$ python -q
>>> import numpy as np
>>> import numpy.linalg as la
>>> np.set_printoptions(precision=4, suppress=True, linewidth=140, floatmode="fixed")
>>> F = np.load("layer12.npy")
>>> print(F)
[[ 0.9000 -0.5000  1.8000 -1.2000 -1.9000  1.7000 -0.6000  0.3000 -0.3000]
 [ 1.9000  1.2000  1.8000 -2.5000 -0.7000  0.8000 -2.0000  0.6000 -0.6000]
 [ 0.9000  0.5000 -0.3000 -0.7000  0.1000  0.6000 -0.7000 -1.1000 -0.6000]
 [-1.7000 -1.6000  0.6000 -0.4000  0.6000  1.5000 -1.4000  0.3000  0.3000]
 [ 0.3000 -1.3000  1.5000  0.2000  0.5000 -0.4000 -0.1000  0.1000  0.0000]
 [ 1.6000 -0.2000  2.4000 -0.7000 -0.4000 -1.4000 -3.0000  0.6000  0.2000]
 [ 0.6000  1.5000  1.8000  0.2000  0.7000 -0.2000 -0.6000  1.0000  0.2000]]
>>> th = np.radians(90)
>>> Rm = np.eye(9)
>>> Rm[6, 6] = Rm[1, 1] = np.cos(th)
>>> Rm[6, 1], Rm[1, 6] = -np.sin(th), np.sin(th)
>>> print(Rm.round(4) + 0)
[[ 1.0000  0.0000  0.0000  0.0000  0.0000  0.0000  0.0000  0.0000  0.0000]
 [ 0.0000  0.0000  0.0000  0.0000  0.0000  0.0000  1.0000  0.0000  0.0000]
 [ 0.0000  0.0000  1.0000  0.0000  0.0000  0.0000  0.0000  0.0000  0.0000]
 [ 0.0000  0.0000  0.0000  1.0000  0.0000  0.0000  0.0000  0.0000  0.0000]
 [ 0.0000  0.0000  0.0000  0.0000  1.0000  0.0000  0.0000  0.0000  0.0000]
 [ 0.0000  0.0000  0.0000  0.0000  0.0000  1.0000  0.0000  0.0000  0.0000]
 [ 0.0000 -1.0000  0.0000  0.0000  0.0000  0.0000  0.0000  0.0000  0.0000]
 [ 0.0000  0.0000  0.0000  0.0000  0.0000  0.0000  0.0000  1.0000  0.0000]
 [ 0.0000  0.0000  0.0000  0.0000  0.0000  0.0000  0.0000  0.0000  1.0000]]
>>> B = F @ Rm.T
>>> print(B)
[[ 0.9000 -0.6000  1.8000 -1.2000 -1.9000  1.7000  0.5000  0.3000 -0.3000]
 [ 1.9000 -2.0000  1.8000 -2.5000 -0.7000  0.8000 -1.2000  0.6000 -0.6000]
 [ 0.9000 -0.7000 -0.3000 -0.7000  0.1000  0.6000 -0.5000 -1.1000 -0.6000]
 [-1.7000 -1.4000  0.6000 -0.4000  0.6000  1.5000  1.6000  0.3000  0.3000]
 [ 0.3000 -0.1000  1.5000  0.2000  0.5000 -0.4000  1.3000  0.1000  0.0000]
 [ 1.6000 -3.0000  2.4000 -0.7000 -0.4000 -1.4000  0.2000  0.6000  0.2000]
 [ 0.6000 -0.6000  1.8000  0.2000  0.7000 -0.2000 -1.5000  1.0000  0.2000]]
>>> print(np.allclose(F @ F.T, B @ B.T))
True
>>> print(np.allclose(la.norm(F, axis=1), la.norm(B, axis=1)))
True
>>> print(round(float(la.det(Rm)), 4), np.trace(Rm))
1.0 7.0
>>> print(np.abs(B - F).max(axis=0))
[0.0000 3.2000 0.0000 0.0000 0.0000 0.0000 3.2000 0.0000 0.0000]
>>> C2 = F.T @ F
>>> print(la.svd(F, compute_uv=False) ** 2)
[44.7377 12.8977 11.6690  4.6051  4.4440  1.6664  0.6301]
>>> print(np.allclose(C2, C2.T))
True
>>> print(la.matrix_rank(C2))
7
>>> print(round(float(np.trace(C2)), 4), (F ** 2).sum())
80.65 80.65
>>> print((F @ F.T).shape)
(7, 7)
>>> print(np.diag(C2))
[11.1300  8.4800 18.1800  8.9100  5.3700  8.3000 16.1800  3.1200  0.9800]
>>> print(np.round(la.eigvalsh(C2)[::-1], 4) + 0)
[44.7377 12.8977 11.6690  4.6051  4.4440  1.6664  0.6301  0.0000  0.0000]
>>> J = np.load("a.npy")
>>> print(J)
[[ -9.6434  11.3647  13.2484   8.8906 -10.5447  -2.2685 -14.3050 -13.0189  20.2861]
 [ -8.7037   9.5280  11.7511   7.2602  -9.4655  -2.5996 -12.8716 -11.7333  18.1780]
 [ -8.6220   9.3692  11.6202   7.1199  -9.3716  -2.6260 -12.7454 -11.6209  17.9933]
 [ -8.5589   9.2467  11.5190   7.0117  -9.2990  -2.6461 -12.6477 -11.5340  17.8503]
 [ -6.5398   5.3928   8.2356   3.6479  -6.9638  -3.1307  -9.4205  -8.7087  13.1824]
 [ -5.2638   3.0779   6.1163   1.6842  -5.4769  -3.2130  -7.2584  -6.8706  10.1226]
 [ -5.1454   2.8715   5.9183   1.5126  -5.3387  -3.2079  -7.0520  -6.6976   9.8339]
 [ -4.7830   2.2520   5.3110   1.0020  -4.9150  -3.1754  -6.4135  -6.1651   8.9448]
 [ -4.0603   1.0910   4.1006   0.0710  -4.0704  -3.0195  -5.1104  -5.0904   7.1507]
 [ -3.5835   0.4049   3.3102  -0.4530  -3.5152  -2.8319  -4.2314  -4.3731   5.9574]
 [ -3.5226   0.3236   3.2104  -0.5130  -3.4445  -2.8021  -4.1184  -4.2812   5.8050]
 [ -2.5986  -0.6448   1.7712  -1.1457  -2.3918  -2.1487  -2.4185  -2.8926   3.5412]
 [ -2.4654  -0.7291   1.5843  -1.1812  -2.2451  -2.0209  -2.1845  -2.6972   3.2330]
 [ -2.0815  -0.8678   1.0972  -1.1845  -1.8354  -1.6114  -1.5523  -2.1521   2.4008]
 [ -1.5299  -0.7916   0.5755  -0.9462  -1.2913  -0.9838  -0.8239  -1.4459   1.4227]
 [ -1.4863  -0.7741   0.5441  -0.9184  -1.2508  -0.9366  -0.7778  -1.3950   1.3585]
 [ -0.5636  -0.2689   0.1295  -0.2842  -0.4551  -0.1948  -0.1583  -0.4704   0.3791]
 [ -0.5578  -0.2657   0.1280  -0.2807  -0.4503  -0.1919  -0.1561  -0.4653   0.3747]
 [  0.0303   0.0120  -0.0060   0.0120   0.0242   0.0059   0.0060   0.0242  -0.0181]
 [  0.8573   0.2393  -0.1615   0.2165   0.6833   0.0266   0.1123   0.6605  -0.4672]
 [  1.2779   0.2871  -0.2425   0.2416   1.0190  -0.0434   0.1417   0.9735  -0.6788]
 [  2.3303   0.2458  -0.4696   0.1263   1.8651  -0.3757   0.1893   1.7456  -1.2023]
 [  2.3602   0.2418  -0.4766   0.1199   1.8893  -0.3877   0.1904   1.7675  -1.2173]
 [  3.4289   0.0128  -0.7494  -0.1979   2.7590  -0.8851   0.2311   2.5482  -1.7644]
 [  5.7424  -0.9075  -1.4665  -1.3280   4.6734  -2.2721   0.3528   4.2529  -3.0361]
 [  7.4226  -1.8272  -2.0751  -2.4044   6.0857  -3.4415   0.4823   5.5086  -4.0330]
 [  8.4852  -2.4885  -2.4907  -3.1647   6.9866  -4.2273   0.5821   6.3103  -4.6916]
 [  9.1392  -2.9210  -2.7569  -3.6580   7.5436  -4.7251   0.6500   6.8065  -5.1067]
 [ 16.8719  -9.0562  -6.3475 -10.4899  14.2408 -11.1213   1.7633  12.8070 -10.4589]
 [ 20.1044 -12.0019  -8.0254 -13.7134  17.0847 -13.9665   2.3634  15.3732 -12.8810]
 [ 25.1578 -16.8989 -10.7936 -19.0301  21.5668 -18.5299   3.4200  19.4356 -16.8246]
 [ 26.8233 -18.5761 -11.7382 -20.8421  23.0520 -20.0574   3.7953  20.7860 -18.1598]
 [ 45.2830 -38.5851 -22.9647 -42.2502  39.7034 -37.4614   8.6177  36.0383 -33.8103]
 [ 48.3656 -42.1130 -24.9422 -45.9979  42.5098 -40.4245   9.5154  38.6249 -36.5413]]
>>> C2 = np.cov(J, rowvar=False)
>>> print(np.median(J, axis=0))
[-0.5607 -0.1269  0.1287 -0.3686 -0.4527 -2.6360 -0.1572 -0.4679  0.3769]
>>> print(np.argsort(-J.std(axis=0).round(6), kind="stable"))
[0 8 4 7 3 1 5 2 6]
>>> print(C2.shape)
(9, 9)
>>> print(np.argwhere(np.triu(np.abs(np.corrcoef(J.T)) > 0.8, 1)))
[[0 1]
 [0 2]
 [0 3]
 [0 4]
 [0 5]
 [0 6]
 [0 7]
 [0 8]
 [1 2]
 [1 3]
 [1 4]
 [1 5]
 [1 6]
 [1 7]
 [1 8]
 [2 3]
 [2 4]
 [2 5]
 [2 6]
 [2 7]
 [2 8]
 [3 4]
 [3 5]
 [3 7]
 [3 8]
 [4 5]
 [4 6]
 [4 7]
 [4 8]
 [5 7]
 [5 8]
 [6 7]
 [6 8]
 [7 8]]
>>> print(J.std(axis=0))
[13.9225 11.2841  8.2681 11.8556 12.4481  9.5755  5.5558 11.9632 12.6458]
>>> print(np.round(np.corrcoef(J[:, 1], J[:, 0])[0, 1], 4))
-0.9731
>>> print(np.polyfit(J[:, 1], J[:, 0], 1))
[-1.2007  0.9236]
